% python3 -q
>>> import numpy as np
>>> from numpy import linalg as LA
>>> np.set_printoptions(precision=2, suppress=True, linewidth=160, floatmode="fixed")
>>> m1 = np.loadtxt("mat.csv", delimiter=",")
>>> print(m1.round(2) + 0)
[[  7.97 -19.93   9.96   7.97  15.94  -0.01  -2.00   9.96]
 [  7.57 -18.88   9.35   7.57  15.05  -0.09  -1.96   9.44]
 [  7.34 -18.29   9.01   7.34  14.55  -0.13  -1.93   9.14]
 [  7.07 -17.57   8.60   7.07  13.95  -0.19  -1.90   8.78]
 [  6.87 -17.06   8.30   6.87  13.52  -0.22  -1.88   8.53]
 [  6.70 -16.59   8.04   6.70  13.13  -0.26  -1.86   8.30]
 [  5.27 -12.82   5.87   5.27  10.00  -0.54  -1.68   6.41]
 [  4.29 -10.20   4.38   4.29   7.86  -0.72  -1.53   5.10]
 [  2.86  -6.33   2.22   2.86   4.78  -0.94  -1.24   3.16]
 [  2.86  -6.33   2.22   2.86   4.78  -0.94  -1.24   3.16]
 [  2.36  -4.95   1.49   2.36   3.72  -0.99  -1.11   2.48]
 [  2.28  -4.74   1.38   2.28   3.56  -0.99  -1.09   2.37]
 [  2.19  -4.51   1.26   2.19   3.38  -1.00  -1.06   2.25]
 [  1.34  -2.29   0.21   1.34   1.74  -0.93  -0.74   1.15]
 [  1.22  -2.00   0.10   1.22   1.53  -0.90  -0.68   1.00]
 [  1.08  -1.69   0.00   1.08   1.32  -0.85  -0.61   0.85]
 [  1.07  -1.65  -0.02   1.07   1.29  -0.84  -0.61   0.83]
 [  0.83  -1.16  -0.14   0.83   0.93  -0.72  -0.47   0.58]
 [  0.60  -0.74  -0.19   0.60   0.63  -0.56  -0.33   0.37]
 [ -0.18   0.17   0.09  -0.18  -0.18   0.18   0.09  -0.09]
 [ -0.19   0.18   0.10  -0.19  -0.19   0.19   0.09  -0.09]
 [ -0.29   0.28   0.15  -0.29  -0.30   0.29   0.14  -0.14]
 [ -0.35   0.33   0.18  -0.35  -0.36   0.35   0.16  -0.17]
 [ -0.43   0.40   0.22  -0.43  -0.44   0.42   0.19  -0.20]
 [ -0.44   0.41   0.23  -0.44  -0.45   0.43   0.20  -0.21]
 [ -0.45   0.42   0.23  -0.45  -0.45   0.44   0.20  -0.21]
 [ -1.00   0.91   0.49  -1.00  -1.06   0.94   0.39  -0.45]
 [ -1.02   0.92   0.49  -1.02  -1.08   0.96   0.40  -0.46]
 [ -1.65   1.51   0.71  -1.65  -1.84   1.47   0.57  -0.76]
 [ -2.64   2.51   0.91  -2.64  -3.11   2.17   0.78  -1.25]
 [ -3.50   3.43   0.99  -3.50  -4.29   2.71   0.93  -1.72]
 [ -5.66   5.96   0.90  -5.66  -7.43   3.88   1.21  -2.98]
 [ -6.27   6.72   0.83  -6.27  -8.35   4.18   1.28  -3.36]
 [ -6.78   7.36   0.75  -6.78  -9.13   4.43   1.33  -3.68]
 [ -6.97   7.61   0.71  -6.97  -9.43   4.52   1.35  -3.80]
 [ -8.81  10.00   0.33  -8.81 -12.29   5.33   1.52  -5.00]
 [ -9.12  10.41   0.25  -9.12 -12.78   5.46   1.54  -5.20]
 [-12.07  14.42  -0.59 -12.07 -17.52   6.62   1.76  -7.21]
 [-14.69  18.11  -1.50 -14.69 -21.82   7.55   1.92  -9.06]]
>>> print(np.abs(np.diag(LA.qr(m1)[1])) > 1e-9)
[ True  True  True False False False False False]
>>> C = m1[[38, 4]].astype(float)
>>> for _ in range(3):
...     labels = LA.norm(m1[:, None] - C, axis=-1).argmin(axis=1)
...     C = np.array([m1[labels == j].mean(axis=0) for j in range(2)])
... 
>>> print(labels)
[1 1 1 1 1 1 1 1 1 1 1 1 1 1 1 1 1 1 1 1 1 1 1 1 1 1 1 1 1 0 0 0 0 0 0 0 0 0 0]
>>> print(C[1] - C[0])
[  9.92 -14.25   2.23   9.92  14.94  -4.90  -2.10   7.12]
>>> print(np.bincount(labels))
[10 29]
>>> print(np.round(m1[15] @ m1[3], 2))
72.14
>>> print(np.round(LA.norm(m1[15], 1), 2), round(float(LA.norm(m1[15], np.inf)), 2))
7.49 1.69
>>> print(round(float(LA.norm(m1, 1)), 2), round(LA.norm(m1, np.inf), 2))
259.79 89.34
>>> print(round(LA.norm(m1, "nuc"), 2))
125.51
>>> rng = np.random.default_rng(268520)
>>> B = m1 + rng.integers(-2, 3, (39, 3)) @ rng.integers(-2, 3, (3, 8))
>>> print(B)
[[  7.97 -17.93   5.96   8.97  18.94  -0.01  -4.00   9.96]
 [  5.57 -18.88   1.35  13.57  21.05   3.91  -3.96  15.44]
 [  8.34 -15.29  -0.99  11.34  21.55   0.87  -5.93  11.14]
 [  7.07 -19.57  12.60   6.07  10.95  -0.19   0.10   8.78]
 [  8.87 -15.06  12.30   1.87  10.52  -4.22  -1.88   2.53]
 [  5.70 -18.59   8.04   8.70  13.13   1.74  -0.86  11.30]
 [  7.27 -14.82   1.87   9.27  12.00   1.46  -1.68  10.41]
 [  4.29  -7.20   6.38   0.29   6.86  -3.72  -2.53   0.10]
 [ 12.86  -8.33  -1.78   4.86   4.78  -2.94  -1.24   3.16]
 [ -1.14  -1.33   0.22   0.86   7.78  -1.94  -4.24   0.16]
 [  4.36 -10.95   5.49   4.36  -0.28   1.01   2.89   6.48]
 [  3.28  -2.74   1.38   0.28   3.56  -2.99  -2.09  -0.63]
 [  6.19  -2.51  -2.74   2.19   5.38  -3.00  -3.06   0.25]
 [ -4.66  -4.29  -3.79   7.34   5.74   5.07  -0.74   9.15]
 [ -3.78   1.00  -1.90   1.22   4.53   0.10  -2.68   1.00]
 [ -5.92  -1.69   4.00   0.08   0.32   1.15   0.39   1.85]
 [  2.07  -1.65   3.98  -1.93  -1.71  -2.84   0.39  -2.17]
 [  1.83  -2.16  -2.14   2.83   1.93   0.28  -0.47   2.58]
 [ -0.40  -4.74   3.81   1.60  -2.37   1.44   2.67   3.37]
 [ -1.18   5.17  -5.91  -0.18   4.82  -0.82  -3.91  -2.09]
 [ -0.19   1.18   6.10  -5.19  -4.19  -2.81   1.09  -5.09]
 [  0.71  -0.72  -1.85   1.71   0.70   1.29   0.14   1.86]
 [  0.65   4.33  -3.82  -1.35   2.64  -1.65  -2.84  -3.17]
 [ -3.43  -1.60   8.22  -3.43  -5.44   0.42   3.19  -1.20]
 [  1.56  -3.59   0.23   2.56  -1.45   2.43   2.20   3.79]
 [  0.55   3.42  -9.77   3.55   6.55   1.44  -3.80   1.79]
 [  3.00  -0.09  -5.51   3.00   1.94   1.94  -0.61   2.55]
 [  1.98   1.92   2.49  -4.02  -3.08  -2.04   0.40  -4.46]
 [  5.35  -0.49   0.71  -1.65  -3.84  -0.53   1.57  -1.76]
 [ -2.64   4.51  -3.09  -1.64  -0.11   2.17  -1.22  -1.25]
 [-11.50   4.43   6.99  -6.50  -6.29   3.71   1.93  -2.72]
 [-14.66   6.96   2.90  -5.66  -6.43   6.88   1.21  -0.98]
 [-13.27   6.72   4.83  -7.27  -9.35   6.18   2.28  -2.36]
 [  0.22   7.36  -3.25  -5.78  -8.13   2.43   0.33  -4.68]
 [ -4.97   4.61   6.71  -8.97 -14.43   3.52   4.35  -4.80]
 [ -8.81  11.00   6.33 -13.81 -16.29   2.33   2.52 -10.00]
 [-13.12   8.41   4.25  -9.12 -14.78   7.46   3.54  -3.20]
 [-18.07  16.42   3.41 -15.07 -18.52   6.62   1.76  -9.21]
 [-19.69  18.11  -5.50 -10.69 -17.82  11.55   0.92  -4.06]]
>>> print(np.abs(B - m1).sum(axis=1))
[12.00 34.00 32.00 12.00 26.00 11.00 20.00 19.00 20.00 23.00 28.00 11.00 18.00 36.00 16.00 17.00 17.00 10.00 21.00 24.00 25.00 10.00 21.00 25.00 18.00 32.00
 23.00 18.00 15.00 12.00 23.00 18.00 17.00 17.00 23.00 25.00 18.00 18.00 27.00]
>>> print(np.round(LA.svd(B - m1, compute_uv=False), 2) + 0)
[41.40 30.09 25.90  0.00  0.00  0.00  0.00  0.00]
>>> E = np.loadtxt("out18.csv", delimiter=",")
>>> print(E)
[[ 1.00  2.00  0.00  0.00  3.00  0.00  3.00]
 [ 4.00  2.00  3.00  3.00  3.00  0.00  6.00]
 [ 0.00  3.00  0.00  0.00  2.00  3.00  1.00]
 [ 0.00  3.00  3.00  0.00  3.00  2.00  2.00]
 [ 3.00  1.00  0.00  1.00  1.00  1.00  3.00]
 [ 4.00  5.00  1.00  1.00  5.00  3.00  4.00]
 [ 6.00  5.00  4.00  4.00  5.00  5.00  4.00]
 [ 3.00  4.00  3.00  1.00  4.00  3.00  5.00]
 [ 4.00  8.00  1.00  1.00  7.00  6.00  5.00]
 [ 0.00  3.00  3.00  0.00  3.00  2.00  2.00]
 [ 0.00  0.00  0.00  0.00  0.00  0.00  0.00]
 [ 0.00  0.00  0.00  0.00  0.00  0.00  0.00]
 [ 1.00  8.00  3.00  0.00  8.00  5.00  6.00]
 [ 6.00  4.00  1.00  2.00  3.00  4.00  4.00]
 [10.00  7.00  7.00  7.00  8.00  5.00 10.00]
 [ 6.00  5.00  4.00  4.00  5.00  5.00  4.00]
 [ 3.00  6.00  1.00  1.00  4.00  6.00  2.00]
 [ 3.00  1.00  0.00  1.00  1.00  1.00  3.00]
 [ 3.00  5.00  6.00  3.00  6.00  4.00  5.00]
 [ 0.00  3.00  0.00  0.00  2.00  3.00  1.00]
 [ 4.00  2.00  3.00  3.00  3.00  0.00  6.00]
 [ 4.00  2.00  3.00  3.00  3.00  0.00  6.00]
 [ 3.00  5.00  3.00  3.00  5.00  5.00  4.00]
 [ 3.00  6.00  1.00  1.00  4.00  6.00  2.00]
 [ 4.00  8.00  1.00  1.00  7.00  6.00  5.00]]
>>> x0 = np.array([5, 2, 0, 4, 4, -1, -2])
>>> target = E @ x0
>>> print(np.round(LA.lstsq(E, target)[0], 2) + 0)
[ 5.00  2.00  0.00  4.00  4.00 -1.00 -2.00]
>>> print(np.round(LA.pinv(E) @ E, 2) + 0)
[[1.00 0.00 0.00 0.00 0.00 0.00 0.00]
 [0.00 1.00 0.00 0.00 0.00 0.00 0.00]
 [0.00 0.00 1.00 0.00 0.00 0.00 0.00]
 [0.00 0.00 0.00 1.00 0.00 0.00 0.00]
 [0.00 0.00 0.00 0.00 1.00 0.00 0.00]
 [0.00 0.00 0.00 0.00 0.00 1.00 0.00]
 [0.00 0.00 0.00 0.00 0.00 0.00 1.00]]
>>> target = target + 0.1 * rng.normal(size=25)
>>> print(target)
[15.08 35.87  8.94 12.09 17.98 43.01 62.98 29.93 51.95 11.83  0.11  0.18 35.94 45.95 99.06 62.91 37.16 17.91 47.03  9.03 36.04 36.00 43.98 37.07 51.94]
>>> coef, *_ = LA.lstsq(E, target)
>>> print(coef.round(2) + 0)
[ 4.99  2.08  0.00  4.04  3.96 -1.05 -2.03]
>>> print(coef.round())
[ 5.00  2.00 -0.00  4.00  4.00 -1.00 -2.00]
>>> print(round(float(LA.norm(target - E @ coef)), 2))
0.39
>>> print(np.round(E.T @ (target - E @ coef), 2) + 0)
[0.00 0.00 0.00 0.00 0.00 0.00 0.00]
>>> data = np.load("x.npy")
>>> print(data)
[[-5  1 -4  3  2 -4 -4 -2 -5  0]
 [-5 -3  1  2  1  0  1  1  4 -1]
 [ 1 -2 -3  5  0  5 -3 -3 -2  2]
 [ 5 -4  5  3  2  1 -4 -3 -1 -3]
 [ 2 -3  3 -1  4 -3 -2  3 -2  5]
 [-1 -2 -1  1  4 -2  4 -5  1 -1]
 [-1  1  3 -1 -4 -5  3 -4  4  1]
 [ 4  1  5  2  4  2  1 -1  1  4]
 [-1 -5 -4 -4 -5  2  0 -1  1  1]
 [ 3 -2 -2 -2 -5  1 -1  3 -2  0]]
>>> x0 = np.array([1, -2, 3, -4, -5, -2, 4, -1, 2, 1])
>>> target = data @ x0
>>> coef, lr = np.zeros(10), 1 / LA.norm(data, 2) ** 2
>>> for i in range(200):
...     coef -= lr * data.T @ (data @ coef - target)
...     if i % 50 == 0: print(i, round(LA.norm(data @ coef - target), 2))
... 
0 31.08
50 0.87
100 0.78
150 0.75
>>> print(round(float(LA.cond(data)), 2))
36.61
>>> print(coef)
[ 1.65 -1.81  2.17 -3.91 -4.68 -2.46  3.34 -0.88  3.14  1.00]
>>> r0 = np.array([0, 3])
>>> print(np.polyval(r0, data[0]))
[3 3 3 3 3 3 3 3 3 3]
>>> print(np.array([np.convolve(row, r0, "same") for row in data]))
[[  0 -15   3 -12   9   6 -12 -12  -6 -15]
 [  0 -15  -9   3   6   3   0   3   3  12]
 [  0   3  -6  -9  15   0  15  -9  -9  -6]
 [  0  15 -12  15   9   6   3 -12  -9  -3]
 [  0   6  -9   9  -3  12  -9  -6   9  -6]
 [  0  -3  -6  -3   3  12  -6  12 -15   3]
 [  0  -3   3   9  -3 -12 -15   9 -12  12]
 [  0  12   3  15   6  12   6   3  -3   3]
 [  0  -3 -15 -12 -12 -15   6   0  -3   3]
 [  0   9  -6  -6  -6 -15   3  -3   9  -6]]
>>> B = data / np.sqrt((data ** 2).mean(axis=1, keepdims=True))
>>> print(LA.matrix_rank(data - data.mean(axis=1, keepdims=True)))
9
>>> print(LA.matrix_rank(B) == LA.matrix_rank(data))
True
>>> print(LA.norm(B, axis=1))
[3.16 3.16 3.16 3.16 3.16 3.16 3.16 3.16 3.16 3.16]
>>> LA.determinant(data)
Traceback (most recent call last):
  File "<python-input-48>", line 1, in <module>
    LA.determinant(data)
    ^^^^^^^^^^^^^^
AttributeError: module 'numpy.linalg' has no attribute 'determinant'
>>> print(np.sort(np.abs(LA.eigvals(data))))
[ 0.74  4.96  4.96  7.46  7.46  7.81  7.81  8.81  8.81 13.02]
>>> print(data @ data)
[[ 40   9  56 -10  22  11 -13  63   3 -21]
 [ 49 -25  21 -24 -20  28   9 -11  18  13]
 [ 21 -17   3   5  30 -17 -11 -12 -28 -41]
 [  2  -9 -36  48  48   9 -63 -26 -71  -3]
 [ 45   4  -3  11   8  17 -44  36 -55  43]
 [  1  -9   9 -31 -30 -37  -7   7   2   4]
 [-25  -7 -45 -19 -92  26  -8   1  17 -16]
 [  2 -46 -24  28   4  -6 -40 -18 -38  19]
 [ -8  41 -37 -46 -41  -8  43  -1   7 -21]
 [-13  46 -14  10  10  -4  14 -13  -9 -13]]
>>> print((data + data.T) / 2)
[[-5.00 -2.00 -1.50  4.00  2.00 -2.50 -2.50  1.00 -3.00  1.50]
 [-2.00 -3.00 -0.50 -1.00 -1.00 -1.00  1.00  1.00 -0.50 -1.50]
 [-1.50 -0.50 -3.00  5.00  1.50  2.00  0.00  1.00 -3.00  0.00]
 [ 4.00 -1.00  5.00  3.00  0.50  1.00 -2.50 -0.50 -2.50 -2.50]
 [ 2.00 -1.00  1.50  0.50  4.00  0.50 -3.00  3.50 -3.50  0.00]
 [-2.50 -1.00  2.00  1.00  0.50 -2.00 -0.50 -1.50  1.50  0.00]
 [-2.50  1.00  0.00 -2.50 -3.00 -0.50  3.00 -1.50  2.00  0.00]
 [ 1.00  1.00  1.00 -0.50  3.50 -1.50 -1.50 -1.00  0.00  3.50]
 [-3.00 -0.50 -3.00 -2.50 -3.50  1.50  2.00  0.00  1.00 -0.50]
 [ 1.50 -1.50  0.00 -2.50  0.00  0.00  0.00  3.50 -0.50  0.00]]
>>> print(LA.matrix_power(data, 2))
[[ 40   9  56 -10  22  11 -13  63   3 -21]
 [ 49 -25  21 -24 -20  28   9 -11  18  13]
 [ 21 -17   3   5  30 -17 -11 -12 -28 -41]
 [  2  -9 -36  48  48   9 -63 -26 -71  -3]
 [ 45   4  -3  11   8  17 -44  36 -55  43]
 [  1  -9   9 -31 -30 -37  -7   7   2   4]
 [-25  -7 -45 -19 -92  26  -8   1  17 -16]
 [  2 -46 -24  28   4  -6 -40 -18 -38  19]
 [ -8  41 -37 -46 -41  -8  43  -1   7 -21]
 [-13  46 -14  10  10  -4  14 -13  -9 -13]]
>>> print(np.round(np.abs(LA.eigvals(data)).max(), 2))
13.02
>>> labels = rng.permutation(10)
>>> B = data[:, labels] * rng.choice([-1, 1], 10)
>>> print(B)
[[ 4 -2 -3  1  0  4 -4  5  5  2]
 [-1  1 -2 -3  1  0  1 -4  5  1]
 [ 3 -3 -5 -2 -2 -5 -3  2 -1  0]
 [ 4 -3 -3 -4  3 -1  5  1 -5  2]
 [ 2  3  1 -3 -5  3  3  2 -2  4]
 [-4 -5 -1 -2  1  2 -1 -1  1  4]
 [-3 -4  1  1 -1  5  3 -4  1 -4]
 [-1 -1 -2  1 -4 -2  5 -1 -4  4]
 [ 0 -1  4 -5 -1 -2 -4 -1  1 -5]
 [ 1  3  2 -2  0 -1 -2  2 -3 -5]]
>>> left, _, Vt = LA.svd(data.T @ B)
>>> print(labels)
[6 7 3 1 9 5 2 8 0 4]
